% ipython --no-banner

In [1]: import numpy as np

In [2]: import numpy.linalg as la

In [3]: np.set_printoptions(suppress=True, linewidth=120)

In [4]: tidy = lambda a: np.round(a, 3) + 0

In [5]: F = np.loadtxt("a.csv", delimiter=",")

In [6]: F
Out[6]: 
array([[2., 2., 2.],
       [1., 2., 1.],
       [1., 0., 1.]])

In [7]: # looks like rank 2

In [8]: rng = np.random.default_rng(36)

In [9]: z = rng.permutation(3)

In [10]: z
Out[10]: array([0, 1, 2])

In [11]: M2 = F[z][:, z]

In [12]: np.allclose(M2, F)
Out[12]: True

In [13]: np.trace(M2)
Out[13]: np.float64(5.0)

In [14]: tidy(np.sort(np.abs(la.eigvals(M2))))
Out[14]: array([0., 1., 4.])

In [15]: np.diag(M2)
Out[15]: array([2., 2., 1.])

In [16]: la.cond(F) > 100
Out[16]: np.True_

In [17]: np.argsort(-la.norm(F, axis=0).round(6), kind="stable")[:3]
Out[17]: array([1, 0, 2])

In [18]: [round(float(x), 3) for x in la.svd(F, compute_uv=False)[:3]]
Out[18]: [4.326, 1.132, 0.0]

In [19]: tidy(la.norm(F, 2) / la.norm(F))
Out[19]: np.float64(0.967)

In [20]: tidy(np.trace(la.pinv(F) @ F))
Out[20]: np.float64(2.0)

In [21]: la.lstsq(F[:-1].T, F[-1])[2]
Out[21]: np.int32(2)

In [22]: F - F[0]
Out[22]: 
array([[ 0.,  0.,  0.],
       [-1.,  0., -1.],
       [-1., -2., -1.]])

In [23]: F[:, 3]
Traceback (most recent call last):
  Cell In[23], line 1
    F[:, 3]
IndexError: index 3 is out of bounds for axis 1 with size 3


In [24]: F.sum(axis=1)
Out[24]: array([6., 4., 2.])

In [25]: tidy(la.norm(F))
Out[25]: np.float64(4.472)

In [26]: np.unravel_index(np.abs(F).argmax(), F.shape)
Out[26]: (np.int64(0), np.int64(0))

In [27]: J = np.array([[1, 1], [0, 3]])

In [28]: # column 1 dominates

In [29]: theta = np.radians(60)

In [30]: Rm = np.eye(2)

In [31]: Rm[0, 0] = Rm[1, 1] = np.cos(theta)

In [32]: Rm[0, 1], Rm[1, 0] = -np.sin(theta), np.sin(theta)

In [33]: tidy(Rm)
Out[33]: 
array([[ 0.5  , -0.866],
       [ 0.866,  0.5  ]])

In [34]: M2 = J @ Rm.T

In [35]: tidy(np.abs(M2 - J).max(axis=0))
Out[35]: array([2.598, 1.5  ])

In [36]: tidy(M2)
Out[36]: 
array([[-0.366,  1.366],
       [-2.598,  1.5  ]])

In [37]: tidy(la.det(Rm)), tidy(np.trace(Rm))
Out[37]: (np.float64(1.0), np.float64(1.0))

In [38]: tidy(la.svd(J, compute_uv=False)), tidy(la.svd(M2, compute_uv=False))
Out[38]: (array([3.18 , 0.944]), array([3.18 , 0.944]))

In [39]: u = np.array([-8, 1])

In [40]: M2 = J + np.outer(u, np.eye(2)[0])

In [41]: la.matrix_rank(M2 - J)
Out[41]: np.int64(1)

In [42]: tidy(la.det(M2) / la.det(J)), tidy(1 + la.solve(J, u)[0])
Out[42]: (np.float64(-7.333), np.float64(-7.333))

In [43]: def softmax(z):
    ...:     e = np.exp(z - z.max(axis=-1, keepdims=True))
    ...:     return e / e.sum(axis=-1, keepdims=True)
    ...: 

In [44]: tidy(softmax(10 * J[1]))
Out[44]: array([0., 1.])

In [45]: S = J @ J.T / np.sqrt(2)

In [46]: tidy(softmax(S)[1] @ J)
Out[46]: array([0.014, 2.972])

In [47]: tidy(softmax(S + np.triu(np.full(S.shape, -np.inf), 1)))
Out[47]: 
array([[1.   , 0.   ],
       [0.014, 0.986]])

In [48]: softmax(S).round(6).argmax(axis=1)
Out[48]: array([1, 1])

In [49]: evals, V = la.eig(J)

In [50]: J @ V[:, 0] - evals[0] * V[:, 0]
Out[50]: array([0., 0.])

In [51]: evals
Out[51]: array([1., 3.])

In [52]: np.prod(evals)
Out[52]: np.float64(3.0)

In [53]: np.prod(np.diag(J)), tidy(la.det(J))
Out[53]: (np.int64(3), np.float64(3.0))

In [54]: J @ J
Out[54]: 
array([[1, 4],
       [0, 9]])

In [55]: tidy(np.sort(la.eigvals(J)))
Out[55]: array([1., 3.])

In [56]: la.matrix_power(J - np.diag(np.diag(J)), 2)
Out[56]: 
array([[0, 0],
       [0, 0]])

In [57]: la.matrix_rank(J - J[0, 0] * np.eye(2))
Out[57]: np.int64(1)

In [58]: [int(la.matrix_rank(la.matrix_power(J, p))) for p in range(1, 3)]
Out[58]: [2, 2]

In [59]: feats = np.load("sample14.npy")

In [60]: feats
Out[60]: 
array([[ 3.029, -2.712, -1.697, -3.289],
       [ 2.864, -2.896, -2.268, -3.163],
       [ 3.288, -2.738, -1.656, -3.231],
       [ 3.258, -2.843, -1.899, -3.064],
       [ 3.186, -3.174, -2.398, -3.172],
       [ 2.709, -2.745, -2.372, -2.898],
       [ 3.085, -3.077, -2.253, -2.712],
       [ 2.866, -2.299, -2.118, -3.05 ],
       [ 3.064, -2.918, -1.983, -2.471],
       [ 2.801, -3.056, -1.917, -3.103],
       [ 3.102, -2.998, -2.031, -2.676],
       [ 3.295, -2.956, -1.561, -3.123],
       [ 3.025, -2.69 , -1.48 , -2.8  ],
       [ 2.934, -2.618, -2.217, -3.036],
       [-0.993,  1.173,  2.102, -2.064],
       [-1.165,  0.804,  1.967, -1.963],
       [-0.925,  1.61 ,  1.725, -1.466],
       [-0.65 ,  1.304,  2.06 , -1.775],
       [-1.473,  1.464,  1.731, -1.85 ],
       [-1.284,  0.52 ,  1.905, -2.173],
       [-1.194,  1.051,  2.172, -2.231],
       [-1.599,  1.006,  2.037, -1.828],
       [-1.161,  1.148,  1.945, -1.804],
       [-1.527,  0.997,  2.286, -1.776],
       [-0.749,  0.795,  1.964, -1.456],
       [-1.107,  1.251,  2.27 , -1.542],
       [-0.764,  1.251,  2.094, -2.287],
       [-0.883,  1.281,  1.927, -1.886]])

In [61]: M2 = np.c_[feats[:, :1] @ np.array([[-3]]), np.array([-2, -1, 0, 2, 0, 1, 1, 0, -2, -2, -1, 0, 0, -2, -3, -1, 2, -3, 1, -2, 3, 1, -2, 1, -1, 3, -2, -2])]

In [62]: tidy(M2)
Out[62]: 
array([[-9.087, -2.   ],
       [-8.592, -1.   ],
       [-9.864,  0.   ],
       [-9.774,  2.   ],
       [-9.558,  0.   ],
       [-8.127,  1.   ],
       [-9.255,  1.   ],
       [-8.598,  0.   ],
       [-9.192, -2.   ],
       [-8.403, -2.   ],
       [-9.306, -1.   ],
       [-9.885,  0.   ],
       [-9.075,  0.   ],
       [-8.802, -2.   ],
       [ 2.979, -3.   ],
       [ 3.495, -1.   ],
       [ 2.775,  2.   ],
       [ 1.95 , -3.   ],
       [ 4.419,  1.   ],
       [ 3.852, -2.   ],
       [ 3.582,  3.   ],
       [ 4.797,  1.   ],
       [ 3.483, -2.   ],
       [ 4.581,  1.   ],
       [ 2.247, -1.   ],
       [ 3.321,  3.   ],
       [ 2.292, -2.   ],
       [ 2.649, -2.   ]])

In [63]: tidy(la.norm(M2 - feats @ la.lstsq(feats, M2)[0], axis=0))
Out[63]: array([0.  , 8.89])

In [64]: la.matrix_rank(M2)
Out[64]: np.int64(2)

In [65]: tidy(la.norm(la.qr(feats)[0].T @ M2, axis=0) ** 2 / ((M2 ** 2).sum(axis=0) + 1e-12))
Out[65]: array([1.  , 0.07])
